% python3 -q
>>> import numpy as np
>>> np.set_printoptions(precision=2, suppress=True, linewidth=120, sign=" ")
>>> rnd = lambda a: np.round(a, 2) + 0
>>> A = np.array([[3, 3, 3, 3, 3, 3],
...     [3, 6, 6, 6, 6, 6],
...     [3, 6, 9, 9, 9, 9],
...     [3, 6, 9, 12, 12, 12],
...     [3, 6, 9, 12, 15, 15],
...     [3, 6, 9, 12, 15, 18]])
>>> A
array([[  3,   3,   3,   3,   3,   3],
       [  3,   6,   6,   6,   6,   6],
       [  3,   6,   9,   9,   9,   9],
       [  3,   6,   9,  12,  12,  12],
       [  3,   6,   9,  12,  15,  15],
       [  3,   6,   9,  12,  15,  18]])
>>> B = np.linalg.inv(A)
>>> (np.abs(B) > 1e-9).astype(int)
array([[ 1,  1,  0,  0,  0,  0],
       [ 1,  1,  1,  0,  0,  0],
       [ 0,  1,  1,  1,  0,  0],
       [ 0,  0,  1,  1,  1,  0],
       [ 0,  0,  0,  1,  1,  1],
       [ 0,  0,  0,  0,  1,  1]])
>>> rnd(np.linalg.det(A) * B)
array([[ 486., -243.,    0.,    0.,    0.,    0.],
       [-243.,  486., -243.,    0.,    0.,    0.],
       [   0., -243.,  486., -243.,    0.,    0.],
       [   0.,    0., -243.,  486., -243.,    0.],
       [   0.,    0.,    0., -243.,  486., -243.],
       [   0.,    0.,    0.,    0., -243.,  243.]])
>>> rnd(np.linalg.inv(B))
array([[  3.,   3.,   3.,   3.,   3.,   3.],
       [  3.,   6.,   6.,   6.,   6.,   6.],
       [  3.,   6.,   9.,   9.,   9.,   9.],
       [  3.,   6.,   9.,  12.,  12.,  12.],
       [  3.,   6.,   9.,  12.,  15.,  15.],
       [  3.,   6.,   9.,  12.,  15.,  18.]])
>>> evals, vecs = np.linalg.eigvalsh(A)
Traceback (most recent call last):
  File "<python-input-9>", line 1, in <module>
    evals, vecs = np.linalg.eigvalsh(A)
    ^^^^^^^^^^^
ValueError: too many values to unpack (expected 2)
>>> evals, vecs = np.linalg.eigh(A)
>>> rnd(np.abs(vecs[:, -1]))
array([ 0.13,  0.26,  0.37,  0.46,  0.52,  0.55])
>>> rnd(np.linalg.eigvalsh(A + -3 * np.eye(6)))
array([-2.2 , -2.04, -1.66, -0.68,  2.96, 48.62])
>>> rnd(np.linalg.svd(A, compute_uv=False))
array([ 51.62,   5.96,   2.32,   1.34,   0.96,   0.8 ])
>>> rnd(vecs.T @ A @ vecs)
array([[  0.8 ,   0.  ,   0.  ,   0.  ,   0.  ,   0.  ],
       [  0.  ,   0.96,   0.  ,   0.  ,   0.  ,   0.  ],
       [  0.  ,   0.  ,   1.34,   0.  ,   0.  ,   0.  ],
       [  0.  ,   0.  ,   0.  ,   2.32,   0.  ,   0.  ],
       [  0.  ,   0.  ,   0.  ,   0.  ,   5.96,   0.  ],
       [  0.  ,   0.  ,   0.  ,   0.  ,   0.  ,  51.62]])
>>> rnd(vecs.T @ vecs)
array([[ 1.,  0.,  0.,  0.,  0.,  0.],
       [ 0.,  1.,  0.,  0.,  0.,  0.],
       [ 0.,  0.,  1.,  0.,  0.,  0.],
       [ 0.,  0.,  0.,  1.,  0.,  0.],
       [ 0.,  0.,  0.,  0.,  1.,  0.],
       [ 0.,  0.,  0.,  0.,  0.,  1.]])
>>> np.unique(evals.round(6) + 0, return_counts=True)[1]
array([ 1,  1,  1,  1,  1,  1])
>>> rnd(evals)
array([  0.8 ,   0.96,   1.34,   2.32,   5.96,  51.62])
